% ipython --no-banner

In [1]: import numpy as np

In [2]: np.set_printoptions(suppress=True, linewidth=120)

In [3]: O, _ = np.linalg.qr(np.array([[-0.7, -1.6, -1.0, 0.6],
   ...:     [-0.5, -0.9, -0.4, -0.7],
   ...:     [-2.0, 0.6, 0.7, -0.4],
   ...:     [0.6, -0.4, 1.6, -0.4]]))

In [4]: evals = np.array([3, 4, 5, 6])

In [5]: W0 = O @ np.diag(evals) @ O.T

In [6]: W0.round(1) + 0
Out[6]: 
array([[ 4.4, -0.9, -0.3,  0. ],
       [-0.9,  5.4, -0.3,  0. ],
       [-0.3, -0.3,  3.3,  0.5],
       [ 0. ,  0. ,  0.5,  4.8]])

In [7]: evals, evecs = np.linalg.eigh(W0)

In [8]: np.round(np.linalg.eigvalsh(W0 + -1 * np.eye(4)), 1)
Out[8]: array([2., 3., 4., 5.])

In [9]: np.round(evecs.T @ evecs, 1) + 0
Out[9]: 
array([[1., 0., 0., 0.],
       [0., 1., 0., 0.],
       [0., 0., 1., 0.],
       [0., 0., 0., 1.]])

In [10]: evals.round(1)
Out[10]: array([3., 4., 5., 6.])

In [11]: np.round(np.abs(evecs[:, -1]), 1)
Out[11]: array([0.5, 0.9, 0.1, 0.1])

In [12]: np.round(evecs.T @ W0 @ evecs, 1) + 0
Out[12]: 
array([[3., 0., 0., 0.],
       [0., 4., 0., 0.],
       [0., 0., 5., 0.],
       [0., 0., 0., 6.]])

In [13]: x0 = np.ones(4)

In [14]: for _ in range(5):
    ...:     x0 = W0 @ x0
    ...:     x0 /= np.linalg.norm(x0)
    ...:     print(round(x0 @ W0 @ x0, 1))
    ...: 
4.4
4.7
4.9
5.0
5.1

In [15]: x0.round(1)
Out[15]: array([-0.1,  0.5,  0.2,  0.8])

In [16]: round(np.linalg.eigvalsh(W0)[-1], 1)
Out[16]: np.float64(6.0)

In [17]: round(np.linalg.det(W0.T), 1)
Out[17]: np.float64(360.0)

In [18]: round(np.linalg.eigvals(W0).sum().real, 1)
Out[18]: np.float64(18.0)

In [19]: O, r_ = np.linalg.qr(W0)

In [20]: np.round(O.T @ O, 1) + 0
Out[20]: 
array([[1., 0., 0., 0.],
       [0., 1., 0., 0.],
       [0., 0., 1., 0.],
       [0., 0., 0., 1.]])

In [21]: np.allclose(r_.T @ r_, W0.T @ W0)
Out[21]: True

In [22]: np.trace(O @ O.T)
Out[22]: np.float64(4.0)

In [23]: M2 = np.array([[-1], [-2], [0], [3], [1]])

In [24]: C = np.array([[3, 4]])

In [25]: feats = M2 @ C

In [26]: feats
Out[26]: 
array([[-3, -4],
       [-6, -8],
       [ 0,  0],
       [ 9, 12],
       [ 3,  4]])

In [27]: # null space of dimension 1

In [28]: rank = np.linalg.matrix_rank(feats)

In [29]: rank
Out[29]: np.int64(1)

In [30]: N = np.linalg.svd(feats)[2][rank:].T

In [31]: [int(np.linalg.matrix_rank(feats[:i])) for i in range(1, len(feats) + 1)]
Out[31]: [1, 1, 1, 1, 1]

In [32]: np.linalg.matrix_rank(feats.T @ feats), np.linalg.matrix_rank(feats @ feats.T)
Out[32]: (np.int64(1), np.int64(1))

In [33]: np.allclose(feats @ N, 0)
Out[33]: True

In [34]: [int(np.linalg.matrix_rank(feats[:, :j + 1])) for j in range(2)]
Out[34]: [1, 1]

In [35]: np.round(feats @ N, 1) + 0
Out[35]: 
array([[0.],
       [0.],
       [0.],
       [0.],
       [0.]])
